In [1]: import numpy as np

In [2]: np.set_printoptions(suppress=True, linewidth=120)

In [3]: mat = np.load("x.npy")

In [4]: print(mat)
[[6. 1. 1. 1.]
 [1. 6. 1. 1.]
 [1. 1. 6. 1.]
 [1. 1. 1. 6.]]

In [5]: x = np.array([-3, 6, 2, -2])

In [6]: target = mat @ x

In [7]: coef, lr = np.zeros(4), 1 / np.linalg.norm(mat, 2) ** 2

In [8]: for i in range(250):
   ...:     coef -= lr * mat.T @ (mat @ coef - target)
   ...:     if i % 50 == 0: print(i, round(np.linalg.norm(mat @ coef - target), 3))
   ...: 
0 24.626
50 0.0
100 0.0
150 0.0
200 0.0

In [9]: np.round(np.linalg.cond(mat), 3)
Out[9]: np.float64(1.8)

In [10]: ev, evecs = np.linalg.eigh(mat)

In [11]: x = np.array([2, 1, 1, 7])

In [12]: print(np.round(np.linalg.eigvalsh(mat[1:, 1:]), 3))
[5. 5. 8.]

In [13]: np.abs(mat).sum(axis=1).max(), round(np.abs(ev).max(), 3)
Out[13]: (np.float64(9.0), np.float64(9.0))

In [14]: print(np.round(evecs * np.abs(ev) @ evecs.T, 3))
[[6. 1. 1. 1.]
 [1. 6. 1. 1.]
 [1. 1. 6. 1.]
 [1. 1. 1. 6.]]

In [15]: ev, evecs = np.linalg.eig(mat)

In [16]: np.round(np.sort(np.linalg.eigvals(mat @ mat)), 3)
Out[16]: array([25., 25., 25., 81.])

In [17]: print(np.prod(ev))
1125.0

In [18]: np.round(mat @ evecs[:, 0] - ev[0] * evecs[:, 0], 3) + 0
Out[18]: array([0., 0., 0., 0.])

In [19]: Q = mat.astype(float).copy()

In [20]: for j in range(4):
    ...:     Q[:, j] -= Q[:, :j] @ (Q[:, :j].T @ Q[:, j])
    ...:     Q[:, j] /= np.linalg.norm(Q[:, j])
    ...: 

In [21]: np.round(Q.T @ Q, 3) + 0
Out[21]: 
array([[1., 0., 0., 0.],
       [0., 1., 0., 0.],
       [0., 0., 1., 0.],
       [0., 0., 0., 1.]])

In [22]: W0 = np.loadtxt("a.csv", delimiter=",")

In [23]: W0
Out[23]: 
array([[1.  , 0.5 , 0.25],
       [0.5 , 1.  , 0.5 ],
       [0.25, 0.5 , 1.  ]])

In [24]: print(np.round(np.poly(W0), 3))
[ 1.    -3.     2.437 -0.562]

In [25]: np.round(np.linalg.eigvals(W0), 3)
Out[25]: array([1.843, 0.75 , 0.407])

In [26]: np.einsum("ii->", W0)
Out[26]: np.float64(3.0)

In [27]: np.round(np.linalg.eigvals(W0).sum().real, 3)
Out[27]: np.float64(3.0)

In [28]: ev, evecs = np.linalg.eig(W0)

In [29]: np.round(np.sort(np.linalg.eigvals(W0 @ W0)), 3)
Out[29]: array([0.166, 0.563, 3.397])

In [30]: round(np.prod(ev), 3)
Out[30]: np.float64(0.562)

In [31]: M = np.load("m.npy")

In [32]: print(M)
[[ -2  -8  -5]
 [  4  18 -12]
 [  8  34  -2]]

In [33]: # rows and columns are dependent

In [34]: B = np.array([[2, 2], [3, 2], [0, 3]])

In [35]: W0 @ B
Out[35]: 
array([[3.5 , 3.75],
       [4.  , 4.5 ],
       [2.  , 4.5 ]])

In [36]: print(np.vstack([W0, B.T]).shape)
(5, 3)

In [37]: np.einsum("ij,ij->", W0, B)
ValueError: operands could not be broadcast together with remapped shapes [original->remapped]: (3,3)->(3,3) (3,2)->(3,2) 


In [38]: B @ W0
ValueError: matmul: Input operand 1 has a mismatch in its core dimension 0, with gufunc signature (n?,k),(k,m?)->(n?,m?) (size 3 is different from 2)


In [39]: print(B.T @ W0.T)
[[3.5  4.   2.  ]
 [3.75 4.5  4.5 ]]

In [40]: np.linalg.norm(M, axis=1).argmax()
Out[40]: np.int64(2)

In [41]: print(np.round(np.linalg.norm(M, axis=1), 3))
[ 9.644 22.    34.986]

In [42]: round(np.linalg.norm(M, 1), 3), round(float(np.linalg.norm(M, np.inf)), 3)
Out[42]: (np.float64(60.0), 44.0)

In [43]: round(np.linalg.norm(M[0] - M[2]), 3)
Out[43]: np.float64(43.278)

In [44]: np.round(np.linalg.norm(M) ** 2 / np.linalg.norm(M, 2) ** 2, 3)
Out[44]: np.float64(1.079)

In [45]: B = np.array([[5, 1, 5, 3], [0, 1, 0, 4], [5, 5, 5, 0], [5, 4, 0, 0]])

In [46]: A = B.T @ B

In [47]: print(A)
[[75 50 50 15]
 [50 43 30  7]
 [50 30 50 15]
 [15  7 15 25]]

In [48]: th = np.radians(90)

In [49]: R = np.eye(4)

In [50]: R[1, 1] = R[0, 0] = np.cos(th)

In [51]: R[1, 0], R[0, 1] = -np.sin(th), np.sin(th)

In [52]: R.round(3) + 0
Out[52]: 
array([[ 0.,  1.,  0.,  0.],
       [-1.,  0.,  0.,  0.],
       [ 0.,  0.,  1.,  0.],
       [ 0.,  0.,  0.,  1.]])

In [53]: B = A @ R.T

In [54]: B.round(3)
Out[54]: 
array([[ 50., -75.,  50.,  15.],
       [ 43., -50.,  30.,   7.],
       [ 30., -50.,  50.,  15.],
       [  7., -15.,  15.,  25.]])

In [55]: np.round(np.linalg.svd(A, compute_uv=False), 3), np.round(np.linalg.svd(B, compute_uv=False), 3)
Out[55]: 
(array([150.282,  24.659,  13.573,   4.485]),
 array([150.282,  24.659,  13.573,   4.485]))

In [56]: print(np.round(np.abs(B - A).max(axis=0), 3))
[ 25. 125.   0.   0.]
